% ipython --no-banner

In [1]: import numpy as np

In [2]: np.set_printoptions(suppress=True, linewidth=100)

In [3]: def tidy(a):
   ...:     return np.round(a, 3) + 0
   ...: 

In [4]: arr = np.arange(25).reshape(5, 5) + -1

In [5]: print(arr)
[[-1  0  1  2  3]
 [ 4  5  6  7  8]
 [ 9 10 11 12 13]
 [14 15 16 17 18]
 [19 20 21 22 23]]

In [6]: np.allclose(arr @ arr.T, arr.T @ arr)
Out[6]: False

In [7]: print((arr + arr.T) / 2)
[[-1.  2.  5.  8. 11.]
 [ 2.  5.  8. 11. 14.]
 [ 5.  8. 11. 14. 17.]
 [ 8. 11. 14. 17. 20.]
 [11. 14. 17. 20. 23.]]

In [8]: np.allclose(arr, arr.T)
Out[8]: False

In [9]: tidy(np.abs(np.linalg.eigvals(arr)).max())
Out[9]: np.float64(59.221)

In [10]: print(arr @ arr)
[[  95  100  105  110  115]
 [ 320  350  380  410  440]
 [ 545  600  655  710  765]
 [ 770  850  930 1010 1090]
 [ 995 1100 1205 1310 1415]]

In [11]: tidy(np.linalg.det(arr))
Out[11]: np.float64(0.0)

In [12]: Uu, sv, VT = np.linalg.svd(arr)

In [13]: np.argmax(sv[:-1] / (sv[1:] + 1e-6)) + 1
Out[13]: np.int64(2)

In [14]: A2 = Uu[:, :2] @ np.diag(sv[:2]) @ VT[:2]

In [15]: np.linalg.matrix_rank(A2)
Out[15]: np.int64(2)

In [16]: np.linalg.matrix_rank(arr, rtol=0.05)
Out[16]: np.int64(2)

In [17]: r = np.linalg.matrix_rank(arr)

In [18]: r
Out[18]: np.int64(2)

In [19]: ns = np.linalg.svd(arr)[2][r:].T

In [20]: print(tidy(arr @ ns))
[[0. 0. 0.]
 [0. 0. 0.]
 [0. 0. 0.]
 [0. 0. 0.]
 [0. 0. 0.]]

In [21]: [int(np.linalg.matrix_rank(np.delete(arr, i, axis=0))) for i in range(5)]
Out[21]: [2, 2, 2, 2, 2]

In [22]: [int(np.linalg.matrix_rank(arr[:i])) for i in range(1, len(arr) + 1)]
Out[22]: [1, 2, 2, 2, 2]

In [23]: np.linalg.matrix_rank(arr, rtol=0.1)
Out[23]: np.int64(1)

In [24]: np.linalg.cond(arr) > 100
Out[24]: np.True_

In [25]: x = np.array([2, 1, 0, 2, 1])

In [26]: h = np.maximum(arr @ x, 0)

In [27]: arr.T @ h
Out[27]: array([4425, 4750, 5075, 5400, 5725])

In [28]: np.maximum(arr @ (3 * x), 0)
Out[28]: array([ 15, 105, 195, 285, 375])

In [29]: arr * (h > 1e-9)[:, None]
Out[29]: 
array([[-1,  0,  1,  2,  3],
       [ 4,  5,  6,  7,  8],
       [ 9, 10, 11, 12, 13],
       [14, 15, 16, 17, 18],
       [19, 20, 21, 22, 23]])

In [30]: mat = np.array([[-3, 2, -3, 2], [-3, -2, -3, -2], [-3, 2, -3, 2], [-3, -2, -3, -2]])

In [31]: A2 = mat / np.sqrt((mat ** 2).mean(axis=1, keepdims=True))

In [32]: tidy(np.linalg.norm(A2, axis=1))
Out[32]: array([2., 2., 2., 2.])

In [33]: np.linalg.matrix_rank(mat - mat.mean(axis=1, keepdims=True))
Out[33]: np.int64(1)

In [34]: Uu, sv, VT = np.linalg.svd(mat)

In [35]: np.argmax(sv[:-1] / (sv[1:] + 1e-6)) + 1
Out[35]: np.int64(2)

In [36]: A2 = Uu[:, :2] @ np.diag(sv[:2]) @ VT[:2]

In [37]: tidy(np.abs(mat - A2).max())
Out[37]: np.float64(0.0)

In [38]: tidy(A2)
Out[38]: 
array([[-3.,  2., -3.,  2.],
       [-3., -2., -3., -2.],
       [-3.,  2., -3.,  2.],
       [-3., -2., -3., -2.]])

In [39]: tidy(np.linalg.norm(mat - A2, 2)), tidy(sv[2])
Out[39]: (np.float64(0.0), np.float64(0.0))

In [40]: tidy(np.linalg.norm(mat - A2) / np.linalg.norm(mat))
Out[40]: np.float64(0.0)

In [41]: np.linalg.matrix_rank(mat, rtol=0.05)
Out[41]: np.int64(2)

In [42]: Q, _ = np.linalg.qr(np.array([[0.5, 0.3, -0.2, 0.8, -0.7],
    ...:     [-1.5, -1.5, -1.5, -0.1, -0.1],
    ...:     [0.7, 0.5, 0.0, -0.5, 1.0],
    ...:     [-1.0, 0.8, -2.0, 1.0, 1.2],
    ...:     [-2.0, 2.0, 0.0, 0.8, -1.3]]))

In [43]: evecs, _ = np.linalg.qr(np.array([[-0.1, -0.4, -0.1, -0.3, -1.1],
    ...:     [1.5, 1.1, 0.3, 0.0, -0.3],
    ...:     [0.4, 1.2, 1.6, -0.1, -0.6],
    ...:     [0.2, -0.1, 0.0, 0.9, 1.7],
    ...:     [-0.2, 0.7, -0.3, 0.4, 0.1]]))

In [44]: sv = 3 * 0.9 ** np.arange(5)

In [45]: X = Q[:, :5] * sv @ evecs[:5]

In [46]: print(tidy(X))
[[-0.067  0.716  1.584  1.222 -0.466]
 [-2.118  0.029 -0.024 -0.2    1.626]
 [ 0.616  0.052  1.331 -1.696 -0.118]
 [ 0.044 -2.146  0.931  0.522  0.582]
 [ 1.497  0.208 -0.162  0.604  2.266]]

In [47]: rng = np.random.default_rng(271)

In [48]: labels = rng.permutation(5)

In [49]: A2 = X[:, labels] * rng.choice([-1, 1], 5)

In [50]: tidy(A2)
Out[50]: 
array([[-0.466,  1.584,  1.222,  0.067,  0.716],
       [ 1.626, -0.024, -0.2  ,  2.118,  0.029],
       [-0.118,  1.331, -1.696, -0.616,  0.052],
       [ 0.582,  0.931,  0.522, -0.044, -2.146],
       [ 2.266, -0.162,  0.604, -1.497,  0.208]])

In [51]: Uu, _, VT = np.linalg.svd(X.T @ A2)

In [52]: tidy(Uu @ VT)
Out[52]: 
array([[ 0.,  0.,  0., -1.,  0.],
       [ 0.,  0.,  0.,  0.,  1.],
       [ 0.,  1.,  0.,  0.,  0.],
       [ 0.,  0.,  1.,  0.,  0.],
       [ 1.,  0.,  0.,  0.,  0.]])

In [53]: E = np.array([[-2, 1, -2, -1], [-3, -1, -2, 3], [2, -3, 0, 1]])

In [54]: E[:, 1] = -3 * E[:, 0]

In [55]: print(E)
[[-2  6 -2 -1]
 [-3  9 -2  3]
 [ 2 -6  0  1]]

In [56]: A2 = E / np.sqrt((E ** 2).mean(axis=1, keepdims=True))

In [57]: E - E.mean(axis=1, keepdims=True)
Out[57]: 
array([[-2.25,  5.75, -2.25, -1.25],
       [-4.75,  7.25, -3.75,  1.25],
       [ 2.75, -5.25,  0.75,  1.75]])

In [58]: theta = np.radians(36)

In [59]: Rm = np.eye(4)

In [60]: Rm[3, 3] = Rm[2, 2] = np.cos(theta)

In [61]: Rm[3, 2], Rm[2, 3] = -np.sin(theta), np.sin(theta)

In [62]: tidy(Rm)
Out[62]: 
array([[ 1.   ,  0.   ,  0.   ,  0.   ],
       [ 0.   ,  1.   ,  0.   ,  0.   ],
       [ 0.   ,  0.   ,  0.809,  0.588],
       [ 0.   ,  0.   , -0.588,  0.809]])

In [63]: A2 = E @ Rm.T

In [64]: print(np.allclose(E @ E.T, A2 @ A2.T))
True

In [65]: tidy(np.linalg.det(Rm)), tidy(np.trace(Rm))
Out[65]: (np.float64(1.0), np.float64(3.618))

In [66]: tidy(np.abs(A2 - E).max(axis=0))
Out[66]: array([0.   , 0.   , 2.145, 1.367])

In [67]: np.allclose(np.linalg.norm(E, axis=1), np.linalg.norm(A2, axis=1))
Out[67]: True

In [68]: tidy(np.linalg.svd(E, compute_uv=False)), tidy(np.linalg.svd(A2, compute_uv=False))
Out[68]: (array([13.325,  3.089,  1.383]), array([13.325,  3.089,  1.383]))

In [69]: t3 = np.stack([E, -2 * E, E[::-1]])

In [70]: t3.shape
Out[70]: (3, 3, 4)

In [71]: np.einsum("bij,cij->bc", t3, t3)
Out[71]: 
array([[ 189, -378,   21],
       [-378,  756,  -42],
       [  21,  -42,  189]])

In [72]: r0 = np.array([9, 6, 3]) + 0.5

In [73]: W0 = np.outer(r0, r0) / (r0 @ r0)

In [74]: tidy(W0)
Out[74]: 
array([[0.623, 0.427, 0.23 ],
       [0.427, 0.292, 0.157],
       [0.23 , 0.157, 0.085]])

In [75]: # projection: eigenvalues are 0 or 1

In [76]: x = np.array([-1, 5, 3])

In [77]: print(tidy((x - W0 @ x) @ (W0 @ x)))
0.0

In [78]: tidy(np.linalg.eigvalsh(2 * W0 - np.eye(3)))
Out[78]: array([-1., -1.,  1.])

In [79]: A = np.load("arr.npy")

In [80]: tidy(A)
Out[80]: 
array([[ 0.945, -0.439, -0.174, -0.1  ],
       [-0.439,  0.302,  0.487,  0.108],
       [-0.174,  0.487,  1.704,  0.271],
       [-0.1  ,  0.108,  0.271,  0.049]])

In [81]: Uu, sv, VT = np.linalg.svd(A)

In [82]: np.argmax(sv[:-1] / (sv[1:] + 1e-6)) + 1
Out[82]: np.int64(2)

In [83]: print(tidy(sv))
[2. 1. 0. 0.]

In [84]: A2 = Uu[:, :2] @ np.diag(sv[:2]) @ VT[:2]

In [85]: print(np.linalg.matrix_rank(A, rtol=0.05))
2

In [86]: np.linalg.matrix_rank(A2)
Out[86]: np.int64(2)

In [87]: tidy(np.abs(A - A2).max())
Out[87]: np.float64(0.0)

In [88]: J = np.load("sample3.npy")

In [89]: J
Out[89]: 
array([[ -1.7,  -1.4,  -0.9,   0.4],
       [ -0.9,  -0.6,   0.1,   1.1],
       [  0.1,  -1.8,   0. ,  -1.6],
       [  0.5,   0.8,   0.6,  -1.1],
       [ -0.4,  -0.1,   0.4,   2.3],
       [ -0.4,  -1.5,   0.1,   0. ],
       [  0.2,  -0.5,  -0.1,  -0.3],
       [ -0.7,  -0.4,  -0.5,  -2.2],
       [ -0.7,   1.5,   0.4,   0.8],
       [  0.4,  -0.6,   1.6,   1.1],
       [ -0.7,  -1.3,   0.1,  -1.6],
       [  1.3,   0.7,  -0.4,  -0.3],
       [  1.9,  -1.1,  -0.5,  -1. ],
       [ -2.2,  -0.5,  -2.5,   1. ],
       [ -3. , -11.5,  -0.5,  -1. ],
       [ -0.7,   0.5,  -0.4,  -0.8],
       [ -0.1,  -1.1,   0.2,  -0.9],
       [ -0.2,   0.1,   0.4,   0. ]])

In [90]: Ac = J - J.mean(axis=0)

In [91]: Uu, sv, VT = np.linalg.svd(Ac, full_matrices=False)

In [92]: np.abs(VT[0]).argmax()
Out[92]: np.int64(1)

In [93]: tidy(np.abs(VT[-1]))
Out[93]: array([0.62 , 0.144, 0.719, 0.278])

In [94]: tidy(sv)
Out[94]: array([11.777,  5.12 ,  3.971,  2.445])

In [95]: print(np.linalg.matrix_rank(Ac))
4

In [96]: np.abs(Uu[:, 0]).argmax()
Out[96]: np.int64(14)

In [97]: P = J @ np.linalg.solve(J.T @ J, J.T)

In [98]: np.linalg.matrix_rank(np.eye(18) - P)
Out[98]: np.int64(14)

In [99]: np.trace(P)
Out[99]: np.float64(4.0)

In [100]: np.allclose(P @ P, P)
Out[100]: True

In [101]: labels = J[:, 1] > np.median(J[:, 1])

In [102]: r0 = J[labels].mean(axis=0) - J[~labels].mean(axis=0)

In [103]: labels.astype(int)
Out[103]: array([0, 0, 0, 1, 1, 0, 1, 1, 1, 0, 0, 1, 0, 1, 0, 1, 0, 1])

In [104]: Ac = (J - J.mean(axis=0)) / J.std(axis=0)

In [105]: np.argwhere(np.abs(Ac) > 2)
Out[105]: 
array([[ 4,  3],
       [ 9,  2],
       [12,  0],
       [13,  2],
       [14,  0],
       [14,  1]])

In [106]: c = np.linalg.lstsq(np.delete(Ac, 0, axis=1), Ac[:, 0])[0]

In [107]: tidy(1 - np.var(Ac[:, 0] - np.delete(Ac, 0, axis=1) @ c))
Out[107]: np.float64(0.524)

In [108]: M = np.load("case8.npy")

In [109]: M
Out[109]: 
array([[-0.875,  3.59 ,  1.541,  2.995],
       [-4.849, -0.974,  0.171, -0.714],
       [ 0.055,  3.153,  3.876, -0.183],
       [-1.145, -4.394, -1.896,  0.885],
       [-4.956, -0.348, -0.431, -0.365],
       [ 3.596, -3.088, -1.586,  0.139],
       [-1.057,  3.962,  1.597,  2.374],
       [-4.542, -1.432, -1.327,  0.747],
       [ 1.137, -3.297,  1.163, -3.389],
       [ 2.983,  2.51 , -2.151, -2.273],
       [-2.271,  3.948,  1.877,  0.858],
       [-1.133,  4.51 , -0.963,  1.565],
       [-1.834, -0.714, -0.308,  4.586],
       [ 4.343,  2.257, -0.708,  0.736],
       [ 1.177,  1.055,  4.083,  2.414],
       [ 1.511, -3.425,  1.157,  3.106],
       [ 0.417,  2.898,  2.189, -3.411],
       [-4.448,  1.867, -0.703, -1.113],
       [ 0.476,  4.634,  0.475, -1.752],
       [-3.723, -2.802,  0.781,  1.635],
       [ 2.938,  2.149, -3.314, -0.877],
       [-1.817,  2.652,  3.828,  0.103],
       [-1.919,  3.834, -2.511,  0.556]])

In [110]: r0, g = arr[3], arr[0]

In [111]: r0 @ r0
Out[111]: np.int64(1290)

In [112]: p = (r0 @ g) / (r0 @ r0) * r0

In [113]: tidy(p)
Out[113]: array([0.977, 1.047, 1.116, 1.186, 1.256])

In [114]: tidy(g - p)
Out[114]: array([-1.977, -1.047, -0.116,  0.814,  1.744])

In [115]: np.outer(r0, g)
Out[115]: 
array([[-14,   0,  14,  28,  42],
       [-15,   0,  15,  30,  45],
       [-16,   0,  16,  32,  48],
       [-17,   0,  17,  34,  51],
       [-18,   0,  18,  36,  54]])

In [116]: (g - p) @ r0
Out[116]: np.float64(0.0)

In [117]: labels = rng.permutation(4)

In [118]: A2 = M[:, labels] * rng.choice([-1, 1], 4)

In [119]: A2
Out[119]: 
array([[-1.541, -0.875, -3.59 , -2.995],
       [-0.171, -4.849,  0.974,  0.714],
       [-3.876,  0.055, -3.153,  0.183],
       [ 1.896, -1.145,  4.394, -0.885],
       [ 0.431, -4.956,  0.348,  0.365],
       [ 1.586,  3.596,  3.088, -0.139],
       [-1.597, -1.057, -3.962, -2.374],
       [ 1.327, -4.542,  1.432, -0.747],
       [-1.163,  1.137,  3.297,  3.389],
       [ 2.151,  2.983, -2.51 ,  2.273],
       [-1.877, -2.271, -3.948, -0.858],
       [ 0.963, -1.133, -4.51 , -1.565],
       [ 0.308, -1.834,  0.714, -4.586],
       [ 0.708,  4.343, -2.257, -0.736],
       [-4.083,  1.177, -1.055, -2.414],
       [-1.157,  1.511,  3.425, -3.106],
       [-2.189,  0.417, -2.898,  3.411],
       [ 0.703, -4.448, -1.867,  1.113],
       [-0.475,  0.476, -4.634,  1.752],
       [-0.781, -3.723,  2.802, -1.635],
       [ 3.314,  2.938, -2.149,  0.877],
       [-3.828, -1.817, -2.652, -0.103],
       [ 2.511, -1.919, -3.834, -0.556]])

In [120]: Uu, _, VT = np.linalg.svd(M.T @ A2)

In [121]: labels
Out[121]: array([2, 0, 1, 3])

In [122]: print(tidy(Uu @ VT))
[[ 0.  1.  0.  0.]
 [ 0.  0. -1.  0.]
 [-1.  0.  0.  0.]
 [ 0.  0.  0. -1.]]
